In [1]: import numpy as np

In [2]: np.set_printoptions(precision=3, suppress=True, linewidth=140, sign=" ")

In [3]: tidy = lambda a: np.round(a, 3) + 0

In [4]: feats = np.load("m.npy")

In [5]: feats
Out[5]: 
array([[ 2,  0,  0,  0,  0,  0,  0,  0,  0,  0,  0,  0,  0],
       [ 2,  1,  0,  0,  0,  0,  0,  0,  0,  0,  0,  0,  0],
       [ 1,  1,  1,  0,  0,  0,  0,  0,  0,  0,  0,  0,  0],
       [ 0,  2,  1,  2,  0,  0,  0,  0,  0,  0,  0,  0,  0],
       [ 1,  0,  2,  0,  0,  0,  0,  0,  0,  0,  0,  0,  0],
       [ 0,  2,  0,  2,  2,  1,  0,  0,  0,  0,  0,  0,  0],
       [ 2,  2,  2,  2,  1,  1,  1,  0,  0,  0,  0,  0,  0],
       [ 2,  0,  1,  2,  2,  0,  2,  0,  0,  0,  0,  0,  0],
       [ 0,  0,  2,  0,  2,  1,  0,  0,  1,  0,  0,  0,  0],
       [ 2,  1,  2,  2,  0,  1,  1,  0,  2,  1,  0,  0,  0],
       [ 2,  0,  0,  1,  1,  0,  0,  2,  0,  2,  1,  0,  0],
       [ 2,  2,  2,  2,  1,  2,  1,  2,  1,  0,  2,  1,  0],
       [ 0,  0,  2,  1,  1,  0,  0,  2,  0,  1,  2,  0,  1]])

In [6]: # triangular

In [7]: U, sv, Vt = np.linalg.svd(feats)

In [8]: V = Vt[:(sv > 1e-8).sum()]

In [9]: rng = np.random.default_rng(77863)

In [10]: x0 = feats[12] + 4 * feats[4] + rng.integers(2) * np.eye(13)[7]

In [11]: x0
Out[11]: array([  4.,   0.,  10.,   1.,   1.,   0.,   0.,   2.,   0.,   1.,   2.,   0.,   1.])

In [12]: print(np.linalg.matrix_rank(np.vstack([feats, x0])))
12

In [13]: C2 = feats.T @ feats

In [14]: (feats @ feats.T).shape
Out[14]: (13, 13)

In [15]: np.allclose(C2, C2.T)
Out[15]: True

In [16]: tidy(np.linalg.svd(feats, compute_uv=False) ** 2)
Out[16]: array([ 100.674,   18.344,   14.448,   10.95 ,    9.224,    4.999,    4.693,    3.627,    0.516,    0.263,    0.257,    0.005,    0.   ])

In [17]: tidy(np.linalg.eigvalsh(C2)[::-1])
Out[17]: array([ 100.674,   18.344,   14.448,   10.95 ,    9.224,    4.999,    4.693,    3.627,    0.516,    0.263,    0.257,    0.005,    0.   ])
